% ipython --no-banner

In [1]: import numpy as np

In [2]: np.set_printoptions(suppress=True, linewidth=140)

In [3]: J = np.array([[1.62, -1.44], [0.81, -0.72], [0.36, -0.32], [-0.99, 0.88]])

In [4]: M2 = np.array([[1, 2], [3, 0]])

In [5]: print(np.round(np.einsum("ik,kj->ij", J, M2), 2))
[[-2.7   3.24]
 [-1.35  1.62]
 [-0.6   0.72]
 [ 1.65 -1.98]]

In [6]: np.round(np.einsum("ik,kj->ji", J, M2), 2)
Out[6]: 
array([[-2.7 , -1.35, -0.6 ,  1.65],
       [ 3.24,  1.62,  0.72, -1.98]])

In [7]: np.round(np.einsum("ij,ij->i", J, J), 2)
Out[7]: array([4.7 , 1.17, 0.23, 1.75])

In [8]: np.einsum("ij->j", J)
Out[8]: array([ 1.8, -1.6])

In [9]: print(np.round(M2.T @ J.T, 2))
[[-2.7  -1.35 -0.6   1.65]
 [ 3.24  1.62  0.72 -1.98]]

In [10]: M2 = J / np.linalg.norm(J, axis=1, keepdims=True)

In [11]: C2 = M2 @ M2.T

In [12]: print((np.abs(C2) > 0.9).astype(int))
[[1 1 1 1]
 [1 1 1 1]
 [1 1 1 1]
 [1 1 1 1]]

In [13]: C2[1]
Out[13]: array([ 1.,  1.,  1., -1.])

In [14]: (C2 - 2 * np.eye(4)).round(6).argmax(axis=1)
Out[14]: array([1, 0, 0, 0])

In [15]: Uu, sig, VT = np.linalg.svd(J)

In [16]: evecs = VT[:(sig > 1e-8).sum()]

In [17]: rng = np.random.default_rng(6328)

In [18]: vec = J[0] + 2 * J[1] + rng.integers(2) * np.eye(2)[0]

In [19]: vec
Out[19]: array([ 3.24, -2.88])

In [20]: np.round(evecs.T @ evecs, 2)
Out[20]: 
array([[ 0.56, -0.5 ],
       [-0.5 ,  0.44]])

In [21]: np.linalg.matrix_rank(np.vstack([J, vec]))
Out[21]: np.int64(1)

In [22]: np.round(np.linalg.norm(vec - evecs.T @ evecs @ vec), 2)
Out[22]: np.float64(0.0)

In [23]: M2 = J / np.sqrt((J ** 2).mean(axis=1, keepdims=True))

In [24]: np.linalg.matrix_rank(J - J.mean(axis=1, keepdims=True))
Out[24]: np.int64(1)

In [25]: np.round(np.linalg.norm(M2, axis=1), 2)
Out[25]: array([1.41, 1.41, 1.41, 1.41])

In [26]: Uu, sig, VT = np.linalg.svd(J)

In [27]: np.argmax(sig[:-1] / (sig[1:] + 1e-6)) + 1
Out[27]: np.int64(1)

In [28]: M2 = Uu[:, :1] @ np.diag(sig[:1]) @ VT[:1]

In [29]: np.linalg.matrix_rank(M2)
Out[29]: np.int64(1)

In [30]: print(round(float(np.abs(J - M2).max()), 2))
0.0

In [31]: print(np.linalg.matrix_rank(J, rtol=0.05))
1

In [32]: K = np.load("dump.npy")

In [33]: K.round(2)
Out[33]: 
array([[-0.14,  0.16, -0.57,  0.79],
       [ 0.46, -0.13,  0.66,  0.58],
       [ 0.6 ,  0.77, -0.14, -0.15],
       [-0.64,  0.6 ,  0.47,  0.1 ]])

In [34]: lab = rng.permutation(4)

In [35]: M2 = K[:, lab] * rng.choice([-1, 1], 4)

In [36]: M2.round(2)
Out[36]: 
array([[-0.57,  0.16,  0.14, -0.79],
       [ 0.66, -0.13, -0.46, -0.58],
       [-0.14,  0.77, -0.6 ,  0.15],
       [ 0.47,  0.6 ,  0.64, -0.1 ]])

In [37]: Uu, _, VT = np.linalg.svd(K.T @ M2)

In [38]: np.round(np.linalg.lstsq(K, M2)[0], 2) + 0
Out[38]: 
array([[ 0.,  0., -1.,  0.],
       [ 0.,  1.,  0.,  0.],
       [ 1.,  0.,  0.,  0.],
       [ 0.,  0.,  0., -1.]])

In [39]: lab
Out[39]: array([2, 1, 0, 3])

In [40]: np.round(np.linalg.svd(K, compute_uv=False), 2)
Out[40]: array([1., 1., 1., 1.])

In [41]: np.round(np.linalg.pinv(K), 2)
Out[41]: 
array([[-0.14,  0.46,  0.6 , -0.64],
       [ 0.16, -0.13,  0.77,  0.6 ],
       [-0.57,  0.66, -0.14,  0.47],
       [ 0.79,  0.58, -0.15,  0.1 ]])

In [42]: np.round(np.linalg.norm(K, axis=0), 2)
Out[42]: array([1., 1., 1., 1.])

In [43]: round(float(K[:, 2] @ K[:, 1]), 2)
Out[43]: -0.0

In [44]: vec = np.array([2, -1, 1, 2])

In [45]: [p for p in range(1, 25) if np.allclose(np.linalg.matrix_power(K, p), np.eye(4))]
Out[45]: []

In [46]: round(float(np.linalg.norm(vec)), 2), round(np.linalg.norm(K @ vec), 2)
Out[46]: (3.16, np.float64(3.16))

In [47]: np.round(np.abs(np.linalg.eigvals(K)), 2)
Out[47]: array([1., 1., 1., 1.])

In [48]: np.round(np.sort(np.abs(np.degrees(np.angle(np.linalg.eigvals(K))))), 2)
Out[48]: array([  0.  ,  98.73,  98.73, 180.  ])

In [49]: E = np.load("out7.npy")

In [50]: E
Out[50]: 
array([[5, 0, 0, 2, 0],
       [4, 0, 5, 5, 2],
       [4, 4, 4, 5, 3],
       [3, 5, 0, 4, 1]])

In [51]: u, g = E[1], E[3]

In [52]: print(u @ u)
70

In [53]: u @ g
Out[53]: np.int64(34)

In [54]: pr = (u @ g) / (u @ u) * u

In [55]: np.outer(u, g)
Out[55]: 
array([[12, 20,  0, 16,  4],
       [ 0,  0,  0,  0,  0],
       [15, 25,  0, 20,  5],
       [15, 25,  0, 20,  5],
       [ 6, 10,  0,  8,  2]])

In [56]: np.round(g - pr, 2)
Out[56]: array([ 1.06,  5.  , -2.43,  1.57,  0.03])

In [57]: np.linalg.matrix_rank(np.outer(u, g))
Out[57]: np.int64(1)

In [58]: round(float((g - pr) @ u), 2)
Out[58]: 0.0

In [59]: Uu, sig, VT = np.linalg.svd(E, full_matrices=False)

In [60]: sig.round(2)
Out[60]: array([13.79,  5.05,  3.92,  0.95])

In [61]: np.round(np.cumsum(sig ** 2) / np.sum(sig ** 2), 2)
Out[61]: array([0.82, 0.93, 1.  , 1.  ])

In [62]: np.round(Uu.T @ Uu, 2) + 0
Out[62]: 
array([[1., 0., 0., 0.],
       [0., 1., 0., 0.],
       [0., 0., 1., 0.],
       [0., 0., 0., 1.]])

In [63]: Uu.shape, sig.shape, VT.shape
Out[63]: ((4, 4), (4,), (4, 5))

In [64]: round(np.linalg.norm(E, 1), 2), np.round(np.linalg.norm(E, np.inf), 2)
Out[64]: (np.float64(16.0), np.float64(20.0))

In [65]: r = np.linalg.matrix_rank(J)

In [66]: r
Out[66]: np.int64(1)

In [67]: ns = np.linalg.svd(J)[2][r:].T

In [68]: [int(np.linalg.matrix_rank(np.delete(J, i, axis=0))) for i in range(4)]
Out[68]: [1, 1, 1, 1]

In [69]: [int(np.linalg.matrix_rank(J[:, :j + 1])) for j in range(2)]
Out[69]: [1, 1]

In [70]: print(np.round(ns[:, 0] / ns[np.abs(ns[:, 0]).round(6).argmax(), 0], 2))
[0.89 1.  ]

In [71]: [int(np.linalg.matrix_rank(J[:i])) for i in range(1, len(J) + 1)]
Out[71]: [1, 1, 1, 1]

In [72]: np.round(J @ ns, 2) + 0
Out[72]: 
array([[0.],
       [0.],
       [0.],
       [0.]])

In [73]: A = np.array([[-3, -1, 3, 1, -3],
    ...:     [-3, 2, 4, -2, -2],
    ...:     [-4, -1, 1, -4, 0],
    ...:     [-4, -4, 2, -6, 0],
    ...:     [-4, -2, 0, -4, -2],
    ...:     [-2, -1, 1, -3, -5],
    ...:     [0, 2, -2, -1, -3],
    ...:     [1, 1, -5, -2, 0],
    ...:     [-2, 3, -3, -1, 1],
    ...:     [-3, 4, 0, 0, 1],
    ...:     [-1, 6, 3, 3, 2]])

In [74]: M2 = A / np.sqrt((A ** 2).mean(axis=1, keepdims=True))

In [75]: np.round(np.linalg.norm(M2, axis=1), 2)
Out[75]: array([2.24, 2.24, 2.24, 2.24, 2.24, 2.24, 2.24, 2.24, 2.24, 2.24, 2.24])

In [76]: print(np.linalg.matrix_rank(M2) == np.linalg.matrix_rank(A))
True

In [77]: M2[7].round(2)
Out[77]: array([ 0.4 ,  0.4 , -2.01, -0.8 ,  0.  ])

In [78]: W0 = np.array([[0, 0, 0, 0], [0, 4, 0, 0], [0, 5, 0, 0]])

In [79]: M2 = W0 + rng.integers(-2, 3, (3, 1)) @ rng.integers(-2, 3, (1, 4))

In [80]: M2
Out[80]: 
array([[ 4,  2,  2,  2],
       [-2,  3, -1, -1],
       [ 0,  5,  0,  0]])

In [81]: print(np.linalg.matrix_rank(M2 - W0, tol=1e-8))
1

In [82]: np.round(np.linalg.svd(M2 - W0, compute_uv=False), 2) + 0
Out[82]: array([5.92, 0.  , 0.  ])

In [83]: np.argsort(-np.linalg.norm(M2, axis=0).round(6), kind="stable")[:3]
Out[83]: array([1, 0, 2])

In [84]: print(np.linalg.matrix_rank(M2, rtol=0.1))
2

In [85]: r = np.linalg.matrix_rank(W0)

In [86]: r
Out[86]: np.int64(1)

In [87]: ns = np.linalg.svd(W0)[2][r:].T

In [88]: [int(np.linalg.matrix_rank(np.delete(W0, i, axis=0))) for i in range(3)]
Out[88]: [1, 1, 1]

In [89]: np.linalg.matrix_rank(W0.T @ W0), np.linalg.matrix_rank(W0 @ W0.T)
Out[89]: (np.int64(1), np.int64(1))

In [90]: np.allclose(W0 @ ns, 0)
Out[90]: True

In [91]: np.linalg.lstsq(W0[:-1].T, W0[-1])[2]
Out[91]: np.int32(1)

In [92]: np.abs(np.diag(np.linalg.qr(W0)[1])) > 1e-9
Out[92]: array([False,  True, False])

In [93]: np.allclose(W0[:-1].T @ np.linalg.lstsq(W0[:-1].T, W0[-1])[0], W0[-1])
Out[93]: True

In [94]: round(float(np.trace(np.linalg.pinv(W0) @ W0)), 2)
Out[94]: 1.0

In [95]: np.round(W0 @ np.linalg.pinv(W0) @ W0, 2)
Out[95]: 
array([[0., 0., 0., 0.],
       [0., 4., 0., 0.],
       [0., 5., 0., 0.]])

In [96]: m1 = np.loadtxt("case17.csv", delimiter=",")

In [97]: m1
Out[97]: 
array([[0., 0., 4., 5., 0.],
       [5., 1., 5., 3., 4.],
       [1., 1., 4., 1., 1.],
       [4., 3., 5., 5., 0.],
       [1., 0., 1., 1., 3.],
       [0., 0., 4., 0., 0.],
       [5., 0., 3., 3., 5.]])

In [98]: vec = np.array([9, 7, 5, 3])

In [99]: W0 * vec
Out[99]: 
array([[ 0,  0,  0,  0],
       [ 0, 28,  0,  0],
       [ 0, 35,  0,  0]])

In [100]: vec @ W0
Traceback (most recent call last):
  Cell In[100], line 1
    vec @ W0
ValueError: matmul: Input operand 1 has a mismatch in its core dimension 0, with gufunc signature (n?,k),(k,m?)->(n?,m?) (size 3 is different from 4)


In [101]: vec = np.array([0, 2, 2, 3, -1])

In [102]: a = np.maximum(m1 @ vec, 0)

In [103]: print(np.flatnonzero(a > 1e-9))
[0 1 2 3 4 5 6]

In [104]: np.round(np.tanh(m1 @ vec), 2)
Out[104]: array([1.  , 1.  , 1.  , 1.  , 0.96, 1.  , 1.  ])

In [105]: Q, _ = np.linalg.qr(np.array([[-0.2, -0.5, 0.0],
     ...:     [0.5, -0.2, -2.3],
     ...:     [-1.6, 1.3, -0.1],
     ...:     [1.1, -0.6, -0.1],
     ...:     [2.6, -0.6, 0.1],
     ...:     [0.2, -0.3, -0.1]]))

In [106]: feats = Q @ Q.T

In [107]: feats.round(2)
Out[107]: 
array([[ 0.33, -0.01, -0.34,  0.07, -0.3 ,  0.12],
       [-0.01,  0.99,  0.03,  0.06, -0.01,  0.04],
       [-0.34,  0.03,  0.66, -0.26, -0.12, -0.16],
       [ 0.07,  0.06, -0.26,  0.14,  0.2 ,  0.05],
       [-0.3 , -0.01, -0.12,  0.2 ,  0.83, -0.05],
       [ 0.12,  0.04, -0.16,  0.05, -0.05,  0.05]])

In [108]: r = np.linalg.matrix_rank(feats)

In [109]: r
Out[109]: np.int64(3)

In [110]: ns = np.linalg.svd(feats)[2][r:].T

In [111]: np.allclose(feats @ ns, 0)
Out[111]: True

In [112]: print([int(np.linalg.matrix_rank(feats[:i])) for i in range(1, len(feats) + 1)])
[1, 2, 3, 3, 3, 3]

In [113]: np.round(ns @ ns.T, 2)
Out[113]: 
array([[ 0.67,  0.01,  0.34, -0.07,  0.3 , -0.12],
       [ 0.01,  0.01, -0.03, -0.06,  0.01, -0.04],
       [ 0.34, -0.03,  0.34,  0.26,  0.12,  0.16],
       [-0.07, -0.06,  0.26,  0.86, -0.2 , -0.05],
       [ 0.3 ,  0.01,  0.12, -0.2 ,  0.17,  0.05],
       [-0.12, -0.04,  0.16, -0.05,  0.05,  0.95]])
